% python3 -q
>>> import numpy as np
>>> np.set_printoptions(precision=2, suppress=True, linewidth=140, floatmode="fixed")
>>> q, _ = np.linalg.qr(np.array([[-0.6, -1.3, 1.7], [0.7, 0.2, -0.6], [0.2, -0.8, 0.8]]))
>>> X = q[:, :3]
>>> X
array([[-0.64, -0.60, -0.48],
       [ 0.74, -0.30, -0.60],
       [ 0.21, -0.74,  0.64]])
>>> # columns are unit length and at right angles
>>> u = np.array([0, 1])
>>> np.polyval(u, X[0])
array([1.00, 1.00, 1.00])
>>> np.correlate(X[0], X[2], "full")
array([-0.41,  0.09,  0.00,  0.23, -0.10])
>>> np.cross(X[0, :3], X[2, :3])
array([-0.74,  0.30,  0.60])
>>> B = np.array([[-4, -2], [-5, -7]])
>>> cent = np.kron(B, X)
>>> cent.shape
(6, 6)
>>> round(np.linalg.norm(cent, 2), 2), round(float(np.linalg.norm(B, 2) * np.linalg.norm(X, 2)), 2)
(np.float64(9.51), 9.51)
>>> np.allclose(X, X.T)
False
>>> (X - X.T) / 2
array([[ 0.00, -0.67, -0.35],
       [ 0.67,  0.00,  0.07],
       [ 0.35, -0.07,  0.00]])
>>> round(np.linalg.det(X), 2)
np.float64(1.0)
>>> round(float(np.abs(np.linalg.eigvals(X)).max()), 2)
1.0
>>> np.linalg.matrix_power(X, 2)
array([[-0.14,  0.92,  0.36],
       [-0.82,  0.09, -0.56],
       [-0.55, -0.38,  0.75]])
>>> T = np.stack([X, -2 * X, X[::-1]])
>>> T.sum(axis=0)
array([[ 0.85, -0.14,  1.12],
       [ 0.00,  0.00,  0.00],
       [-0.85,  0.14, -1.12]])
>>> T.shape
(3, 3, 3)
>>> np.linalg.matrix_rank(T.reshape(3, -1))
np.int64(2)
>>> B = X / np.sqrt((X ** 2).mean(axis=1, keepdims=True))
>>> np.linalg.matrix_rank(X - X.mean(axis=1, keepdims=True))
np.int64(2)
>>> B[2]
array([ 0.37, -1.28,  1.11])
>>> M = np.loadtxt("a.csv", delimiter=",")
>>> M
array([[ 1.00, -1.00,  1.00, -1.00,  1.00, -1.00,  1.00, -1.00],
       [ 1.00,  1.00, -1.00, -1.00, -1.00, -1.00,  1.00,  1.00],
       [ 1.00,  1.00,  1.00,  1.00,  1.00,  1.00,  1.00,  1.00],
       [ 1.00,  1.00, -1.00, -1.00,  1.00,  1.00, -1.00, -1.00],
       [ 1.00, -1.00,  1.00, -1.00, -1.00,  1.00, -1.00,  1.00]])
>>> B = M / np.linalg.norm(M, axis=1, keepdims=True)
>>> gram = B @ B.T
>>> (np.abs(gram) > 0.9).astype(int)
array([[1, 0, 0, 0, 0],
       [0, 1, 0, 0, 0],
       [0, 0, 1, 0, 0],
       [0, 0, 0, 1, 0],
       [0, 0, 0, 0, 1]])
>>> (gram - 2 * np.eye(5)).round(6).argmax(axis=1)
array([1, 0, 0, 0, 0])
>>> np.argwhere(np.triu(np.abs(gram) > 0.95, 1))
array([], shape=(0, 2), dtype=int64)
>>> gram[0].round(2) + 0
array([1.00, 0.00, 0.00, 0.00, 0.00])
>>> np.degrees(np.arccos(np.clip(gram[0, 4], -1, 1)))
np.float64(90.0)
>>> gram.round(2) + 0
array([[1.00, 0.00, 0.00, 0.00, 0.00],
       [0.00, 1.00, 0.00, 0.00, 0.00],
       [0.00, 0.00, 1.00, 0.00, 0.00],
       [0.00, 0.00, 0.00, 1.00, 0.00],
       [0.00, 0.00, 0.00, 0.00, 1.00]])
